$ python -q
>>> import numpy as np
>>> import numpy.linalg as la
>>> np.set_printoptions(precision=3, suppress=True, linewidth=100)
>>> rd = lambda a: np.round(a, 3) + 0
>>> m1 = np.load("m.npy")
>>> m1
array([[ 2.956,  0.001, -0.167,  0.254],
       [ 0.001, -0.511, -0.797, -1.711],
       [-0.167, -0.797,  1.265, -0.029],
       [ 0.254, -1.711, -0.029,  0.29 ]])
>>> w, vecs = la.eig(m1)
>>> rd(w)
array([-2.,  3.,  1.,  2.])
>>> rd(np.sort(la.eigvals(m1 @ m1)))
array([1.   , 3.998, 3.998, 8.998])
>>> rd(np.sort(la.eigvals(m1.T)))
array([-2.,  1.,  2.,  3.])
>>> A2 = m1 / la.norm(m1, axis=1, keepdims=True)
>>> G = A2 @ A2.T
>>> rd(G)
array([[ 1.   , -0.051, -0.159,  0.159],
       [-0.051,  1.   , -0.187,  0.117],
       [-0.159, -0.187,  1.   ,  0.483],
       [ 0.159,  0.117,  0.483,  1.   ]])
>>> data = np.load("test12.npy")
>>> data
array([[ 2.,  0.,  1.],
       [ 0.,  3., -3.],
       [ 0.,  3.,  0.]])
>>> A2 = np.array([[-8, 1, -3], [-3, -4, -6], [9, 4, 4]])
>>> data @ A2
array([[ -7.,   6.,  -2.],
       [-36., -24., -30.],
       [ -9., -12., -18.]])
>>> la.matrix_rank(np.vstack([data, A2.T]))
np.int64(3)
>>> np.einsum("ij->j", data)
array([ 2.,  6., -2.])
>>> np.einsum("ik,kj->ij", data, A2)
array([[ -7.,   6.,  -2.],
       [-36., -24., -30.],
       [ -9., -12., -18.]])
>>> la.matrix_rank(data @ A2)
np.int64(3)
